In [1]: import numpy as np

In [2]: np.set_printoptions(precision=3, suppress=True, linewidth=120)

In [3]: F = np.load("mat.npy")

In [4]: F
Out[4]: 
array([[ 8,  0,  0],
       [-4,  7,  0],
       [ 1,  1, -4]])

In [5]: r0, g = F[1], F[2]

In [6]: r0 @ r0
Out[6]: np.int64(65)

In [7]: pr = (r0 @ g) / (r0 @ r0) * r0

In [8]: np.linalg.matrix_rank(np.outer(r0, g))
Out[8]: np.int64(1)

In [9]: np.outer(r0, g)
Out[9]: 
array([[ -4,  -4,  16],
       [  7,   7, -28],
       [  0,   0,   0]])

In [10]: np.linalg.norm(F, axis=0)
Out[10]: array([9.   , 7.071, 4.   ])

In [11]: np.linalg.norm(F, axis=1).argmax()
Out[11]: np.int64(1)

In [12]: round(float(np.linalg.norm(F[2], 1)), 3), round(float(np.linalg.norm(F[2], np.inf)), 3)
Out[12]: (6.0, 4.0)

In [13]: np.round(np.linalg.norm(F, 1), 3), round(np.linalg.norm(F, np.inf), 3)
Out[13]: (np.float64(13.0), np.float64(11.0))

In [14]: x = np.array([3, 1, 0])

In [15]: rhs = F @ x

In [16]: rhs
Out[16]: array([24, -5,  4])

In [17]: np.linalg.solve(F.T, F[1])
Out[17]: array([ 0.,  1., -0.])

In [18]: np.round(np.linalg.solve(F, 2 * rhs), 3) + 0
Out[18]: array([6., 2., 0.])

In [19]: M = np.load("w.npy")

In [20]: M
Out[20]: 
array([[  5.017, -14.006,   6.992,  -3.99 ],
       [  2.019,  -5.   ,  -2.036,  -0.966],
       [  6.031, -17.004,   9.985,  -4.988],
       [  9.005, -24.008,   2.996,  -6.014]])

In [21]: U, s, vt = np.linalg.svd(M)

In [22]: np.argmax(s[:-1] / (s[1:] + 1e-6)) + 1
Out[22]: np.int64(2)

In [23]: M2 = U[:, :2] @ np.diag(s[:2]) @ vt[:2]

In [24]: np.linalg.matrix_rank(M, rtol=0.05)
Out[24]: np.int64(2)

In [25]: round(float(np.abs(M - M2).max()), 3)
Out[25]: 0.031

In [26]: np.linalg.matrix_rank(M2)
Out[26]: np.int64(2)

In [27]: m1 = np.load("x.npy")

In [28]: m1
Out[28]: 
array([[ 2,  2,  1],
       [-2,  1,  1],
       [-2,  1,  1]])

In [29]: proj = np.triu(np.array([[-1, 4, 3], [-5, 5, 1], [-2, -4, -1]]), 1) + np.eye(3)

In [30]: M2 = proj @ m1 @ np.linalg.inv(proj)

In [31]: np.linalg.matrix_rank(M2)
Out[31]: np.int64(2)

In [32]: M2
Out[32]: 
array([[-12.,  57., -13.],
       [ -4.,  18.,  -4.],
       [ -2.,   9.,  -2.]])

In [33]: np.trace(M2), np.trace(m1)
Out[33]: (np.float64(4.0), np.int64(4))

In [34]: np.round(np.poly(M2), 3) + 0
Out[34]: array([ 1., -4., 10.,  0.])
